$ python -q
>>> import numpy as np
>>> np.set_printoptions(precision=2, suppress=True, linewidth=120, legacy="1.25")
>>> rng = np.random.default_rng(5242)
>>> z = rng.integers(0, 3, 5)
>>> F = np.array([[-2, 2, -2, 1, 2],
...     [-2, 2, -2, -1, 1],
...     [0, 2, 0, -2, -1],
...     [0, -1, 2, 0, 2],
...     [0, 0, 0, 2, -1]]) * (z[:, None] == z)
>>> F
array([[-2,  0,  0,  0,  0],
       [ 0,  2,  0,  0,  1],
       [ 0,  0,  0, -2,  0],
       [ 0,  0,  2,  0,  0],
       [ 0,  0,  0,  0, -1]])
>>> q = F.astype(float).copy()
>>> for j in range(5):
...     q[:, j] -= q[:, :j] @ (q[:, :j].T @ q[:, j])
...     q[:, j] /= np.linalg.norm(q[:, j])
... 
>>> q.T @ F
array([[2., 0., 0., 0., 0.],
       [0., 2., 0., 0., 1.],
       [0., 0., 2., 0., 0.],
       [0., 0., 0., 2., 0.],
       [0., 0., 0., 0., 1.]])
>>> (np.linalg.matrix_power((F != 0) + (F.T != 0) + np.eye(5), 5) > 0).astype(int)
array([[1, 0, 0, 0, 0],
       [0, 1, 0, 0, 1],
       [0, 0, 1, 1, 0],
       [0, 0, 1, 1, 0],
       [0, 1, 0, 0, 1]])
>>> np.flatnonzero(np.linalg.matrix_power((F != 0) + (F.T != 0) + np.eye(5), 5)[1])
array([1, 4])
>>> proj = np.triu(np.array([[9, 0, 9, 1, 0],
...     [7, 5, 9, 4, 0],
...     [2, 8, 7, 2, 8],
...     [5, 6, 9, 2, 1],
...     [9, 5, 1, 9, 3]]), 1) + np.eye(5)
>>> Y = proj @ F @ np.linalg.inv(proj)
>>> np.round(np.linalg.det(Y), 2)
16.0
>>> m1 = np.array([[0.9, 0.55, -1.6],
...     [-2.45, 0.79, 2.16],
...     [-2.66, 1.73, 1.66],
...     [-0.66, 1.87, -0.95],
...     [2.36, -0.78, -2.18],
...     [-0.39, 0.85, -0.49],
...     [0.04, 0.0, -0.02],
...     [-3.24, 3.49, 0.67],
...     [0.84, 0.53, -1.64],
...     [2.96, -2.56, -1.15],
...     [-0.53, 1.81, -0.99],
...     [0.94, 0.47, -1.67],
...     [-2.65, 1.75, 1.71],
...     [2.46, -0.85, -2.22],
...     [-2.66, 1.69, 1.6],
...     [-2.71, 1.67, 1.64],
...     [3.52, -4.41, -0.17],
...     [-2.19, 3.12, -0.47]])
>>> x = np.array([5, 6, 9])
>>> rhs = m1 @ x
>>> np.linalg.solve(m1.T @ m1, m1.T @ rhs)
array([5., 6., 9.])
>>> np.round(np.linalg.pinv(m1) @ m1, 2) + 0
array([[1., 0., 0.],
       [0., 1., 0.],
       [0., 0., 1.]])
>>> rhs = rhs + 0.3 * rng.normal(size=18)
>>> rhs
array([ -6.51,  11.94,  11.48,   0.04, -12.62,  -0.93,   0.04,  10.36,  -6.88, -10.78,  -0.83,  -7.78,  12.62, -13.01,
        11.28,  11.39, -10.37,   3.35])
>>> b, *_ = np.linalg.lstsq(m1, rhs)
>>> round(float(np.linalg.norm(rhs - m1 @ b)), 2)
1.18
>>> np.round(m1.T @ (rhs - m1 @ b), 2) + 0
array([0., 0., 0.])
>>> [round(float(np.linalg.norm(np.linalg.solve(m1.T @ m1 + lam * np.eye(3), m1.T @ rhs))), 2) for lam in (0, 1, 10, 100)]
[10.68, 3.79, 3.33, 1.86]
>>> b
array([4.15, 5.32, 8.28])
>>> b.round()
array([4., 5., 8.])
>>> U, sv, vt = np.linalg.svd(m1)
>>> sv
array([12.6 ,  5.85,  0.19])
>>> np.argmax(sv[:-1] / (sv[1:] + 1e-6)) + 1
2
>>> Y = U[:, :2] @ np.diag(sv[:2]) @ vt[:2]
>>> np.linalg.matrix_rank(m1, rtol=0.05)
2
>>> np.round(np.linalg.norm(m1 - Y, 2), 2), np.round(sv[2], 2)
(0.19, 0.19)
>>> Y = np.c_[m1[:, :1] @ np.array([[-1]]), np.array([5, 1, 2, 5, 3, 0, 1, 3, 5, 5, 1, 0, 5, 1, 4, 3, 0, 2])]
>>> Y
array([[-0.9 ,  5.  ],
       [ 2.45,  1.  ],
       [ 2.66,  2.  ],
       [ 0.66,  5.  ],
       [-2.36,  3.  ],
       [ 0.39,  0.  ],
       [-0.04,  1.  ],
       [ 3.24,  3.  ],
       [-0.84,  5.  ],
       [-2.96,  5.  ],
       [ 0.53,  1.  ],
       [-0.94,  0.  ],
       [ 2.65,  5.  ],
       [-2.46,  1.  ],
       [ 2.66,  4.  ],
       [ 2.71,  3.  ],
       [-3.52,  0.  ],
       [ 2.19,  2.  ]])
>>> np.linalg.matrix_rank(Y)
2
>>> np.round(np.linalg.norm(Y - m1 @ np.linalg.lstsq(m1, Y)[0], axis=0), 2) + 0
array([ 0., 12.])
>>> np.linalg.norm(np.linalg.qr(m1)[0].T @ Y, axis=0) ** 2 / ((Y ** 2).sum(axis=0) + 1e-12)
array([1. , 0.2])
>>> np.linalg.matrix_rank(np.c_[m1, Y])
4
>>> M = np.load("arr.npy")
>>> M
array([[ -2,   3,  -3],
       [-10,  -5, -15]])
>>> Y = M / np.linalg.norm(M, axis=1, keepdims=True)
>>> C2 = Y @ Y.T
>>> (C2 - 2 * np.eye(2)).round(6).argmax(axis=1)
array([1, 0])
>>> C2[1]
array([0.57, 1.  ])
>>> np.round(np.degrees(np.arccos(np.clip(C2[1, 0], -1, 1))), 2)
55.26
>>> np.argwhere(np.triu(np.abs(C2) > 0.95, 1))
array([], shape=(0, 2), dtype=int64)
>>> np.linalg.norm(Y, axis=1)
array([1., 1.])
>>> w1 = np.array([[-3, 3, 1, -2, 3], [1, 1, 0, 1, -2], [-1, 1, 3, 1, 1]])
>>> b = np.array([3, 3, 3, 3, 3])
>>> hid = np.maximum(M @ w1 + b, 0)
>>> (hid > 0).astype(int)
array([[1, 0, 0, 1, 0],
       [1, 0, 0, 1, 0]])
>>> Z = np.array([[0, 2, 0], [2, 3, 0], [3, 3, 3], [0, 2, 1], [3, 0, 1]])
>>> w1 @ Z
array([[18,  2,  4],
       [-4,  7, -1],
       [14, 12, 11]])
>>> hid @ Z
array([[ 0, 44,  7],
       [ 0, 92,  3]])
>>> np.einsum("ij,ji->", F, F)
1
>>> np.einsum("ii->", F)
-1
>>> z = rng.permutation(5)
>>> Y = F[:, z] * rng.choice([-1, 1], 5)
>>> Y
array([[ 0,  0, -2,  0,  0],
       [ 0,  0,  0,  2,  1],
       [ 0, -2,  0,  0,  0],
       [ 2,  0,  0,  0,  0],
       [ 0,  0,  0,  0, -1]])
>>> U, _, vt = np.linalg.svd(F.T @ Y)
>>> z
array([2, 3, 0, 1, 4])
>>> np.round(U @ vt, 2) + 0
array([[0., 0., 1., 0., 0.],
       [0., 0., 0., 1., 0.],
       [1., 0., 0., 0., 0.],
       [0., 1., 0., 0., 0.],
       [0., 0., 0., 0., 1.]])
>>> K = np.load("m.npy")
>>> K
array([[ 0,  0,  1,  2],
       [ 0,  0,  0,  2],
       [ 0,  0,  0, -1],
       [ 0,  0,  0,  0]])
>>> # rank 2
>>> U, sv, vt = np.linalg.svd(K)
>>> V = vt[:(sv > 1e-8).sum()]
>>> x = K[3] + -1 * K[0] + rng.integers(2) * np.eye(4)[1]
>>> x
array([ 0.,  0., -1., -2.])
>>> np.allclose(V.T @ V @ x, x)
True
>>> np.round(V.T @ V, 2) + 0
array([[0., 0., 0., 0.],
       [0., 0., 0., 0.],
       [0., 0., 1., 0.],
       [0., 0., 0., 1.]])
>>> round(float(np.linalg.norm(x - V.T @ V @ x)), 2)
0.0
>>> E = np.array([[-1.5, 0.0, 0.6, 0.8],
...     [-1.6, 3.5, 1.3, -0.3],
...     [-0.9, -5.5, -0.1, 1.3]])
>>> Y = E / np.linalg.norm(E, axis=1, keepdims=True)
>>> C2 = Y @ Y.T
>>> (np.abs(C2) > 0.9).astype(int)
array([[1, 0, 0],
       [0, 1, 0],
       [0, 0, 1]])
>>> np.argwhere(np.triu(np.abs(C2) > 0.95, 1))
array([], shape=(0, 2), dtype=int64)
>>> np.linalg.norm(Y, axis=1)
array([1., 1., 1.])
>>> def softmax(z):
...     e = np.exp(z - z.max(axis=-1, keepdims=True))
...     return e / e.sum(axis=-1, keepdims=True)
... 
>>> softmax(E).sum(axis=1)
array([1., 1., 1.])
>>> np.round(softmax(10 * E[1]), 2) + 0
array([0., 1., 0., 0.])
>>> att = E @ E.T / np.sqrt(4)
>>> softmax(att)[1] @ E
array([-1.6,  3.5,  1.3, -0.3])
>>> np.round(softmax(att), 2) + 0
array([[0.4 , 0.34, 0.25],
       [0.  , 1.  , 0.  ],
       [0.  , 0.  , 1.  ]])
>>> C2 = E.T @ E
>>> C2
array([[ 5.62, -0.65, -2.89, -1.89],
       [-0.65, 42.5 ,  5.1 , -8.2 ],
       [-2.89,  5.1 ,  2.06, -0.04],
       [-1.89, -8.2 , -0.04,  2.42]])
>>> np.trace(C2), round(float((E ** 2).sum()), 2)
(52.6, 52.6)
>>> (E @ E.T).shape
(3, 3)
>>> np.linalg.matrix_rank(C2)
3
>>> np.diag(C2)
array([ 5.62, 42.5 ,  2.06,  2.42])
>>> np.round(np.linalg.eigvalsh(C2)[::-1], 2) + 0
array([44.71,  7.74,  0.14,  0.  ])
>>> u = np.array([5, 1, -2])
>>> np.cross(E[2, :3], E[1, :3])
array([ -6.8 ,   1.33, -11.95])
>>> np.correlate(E[2], E[1], "full")
array([  0.27,   0.48, -10.27, -18.33,  10.14,   4.71,  -2.08])
>>> X = np.array([[-0.4, -0.6, 0.7, 0.39],
...     [0.6, 0.5, -0.3, -0.33],
...     [0.0, -0.9, -1.2, 0.83],
...     [0.0, 0.4, 0.1, -0.4],
...     [-2.5, -1.7, 0.3, 1.79],
...     [-0.9, -0.8, 1.0, 0.85],
...     [0.4, 0.0, -1.1, 0.14],
...     [-1.1, 1.0, 0.6, -0.89],
...     [1.1, 0.3, 0.6, -0.14],
...     [0.6, -0.3, -1.0, 0.36],
...     [-0.4, 0.4, 0.5, -0.55],
...     [-0.9, -0.4, 0.9, 0.5]])
>>> Z = X[[3, 8]].astype(float)
>>> for _ in range(3):
...     z = np.linalg.norm(X[:, None] - Z, axis=-1).argmin(axis=1)
...     Z = np.array([X[z == j].mean(axis=0) for j in range(2)])
... 
>>> z
array([0, 1, 0, 1, 0, 0, 1, 0, 1, 1, 0, 0])
>>> Z
array([[-0.89, -0.43,  0.4 ,  0.42],
       [ 0.54,  0.18, -0.34, -0.07]])
>>> data = np.array([[8.81, 27.23, 18.16, 9.0],
...     [-4.01, -11.99, -8.09, -4.04],
...     [-4.88, -15.05, -9.93, -4.9]])
>>> np.round(np.linalg.norm(data, "nuc"), 2)
43.18
>>> round(data[1] @ data[0], 2)
-545.09
>>> data.mean(axis=0)
array([-0.03,  0.06,  0.05,  0.02])
>>> data - data[0]
array([[  0.  ,   0.  ,   0.  ,   0.  ],
       [-12.82, -39.22, -26.25, -13.04],
       [-13.69, -42.28, -28.09, -13.9 ]])
>>> np.linalg.matrix_rank(data)
3
>>> data.shape
(3, 4)
>>> round(np.linalg.norm(data), 2)
42.95
>>> np.abs(data).max()
27.23
>>> t = np.radians(90)
>>> r_ = np.eye(4)
>>> r_[0, 0] = r_[1, 1] = np.cos(t)
>>> r_[0, 1], r_[1, 0] = -np.sin(t), np.sin(t)
>>> r_.round(2) + 0
array([[ 0., -1.,  0.,  0.],
       [ 1.,  0.,  0.,  0.],
       [ 0.,  0.,  1.,  0.],
       [ 0.,  0.,  0.,  1.]])
>>> Y = data @ r_.T
>>> np.linalg.svd(data, compute_uv=False), np.linalg.svd(Y, compute_uv=False)
(array([42.95,  0.16,  0.07]), array([42.95,  0.16,  0.07]))
>>> np.abs(Y - data).max(axis=0)
array([36.04, 18.42,  0.  ,  0.  ])
>>> Z = np.array([[0.2, 0.0, 1.7]])
>>> W0 = np.array([[3], [1], [3], [2], [0], [1], [0], [2], [0], [2], [1], [2], [3]]) @ Z + 0.05 * rng.normal(size=(13, 3))
>>> W0.round(2) + 0
array([[ 0.64,  0.08,  5.08],
       [ 0.17, -0.06,  1.63],
       [ 0.58,  0.  ,  5.2 ],
       [ 0.34, -0.02,  3.44],
       [ 0.02,  0.13,  0.  ],
       [ 0.25,  0.06,  1.72],
       [-0.08, -0.09,  0.  ],
       [ 0.45, -0.11,  3.48],
       [-0.05, -0.01, -0.04],
       [ 0.42,  0.08,  3.43],
       [ 0.14,  0.07,  1.63],
       [ 0.4 , -0.12,  3.36],
       [ 0.69,  0.  ,  5.08]])
>>> # column 2 is much longer than the rest
>>> np.round(np.linalg.norm(W0, 2), 2)
11.65
>>> np.linalg.norm(W0, axis=1)
array([5.12, 1.64, 5.23, 3.45, 0.13, 1.74, 0.12, 3.52, 0.07, 3.45, 1.64, 3.38, 5.12])
>>> round(np.linalg.norm(W0) ** 2 / np.linalg.norm(W0, 2) ** 2, 2)
1.0
>>> np.linalg.norm(W0, axis=0)
array([ 1.41,  0.27, 11.57])
>>> round(float(W0[9] @ W0[4]), 2)
0.03
>>> round(float(np.linalg.norm(W0[9], 1)), 2), round(float(np.linalg.norm(W0[9], np.inf)), 2)
(3.93, 3.43)
>>> round(float(np.linalg.norm(W0, 1)), 2), round(np.linalg.norm(W0, np.inf), 2)
(34.08, 5.8)
>>> np.linalg.norm(W0, axis=1).argmax()
2
>>> round(float(np.linalg.norm(W0, "nuc")), 2)
12.09
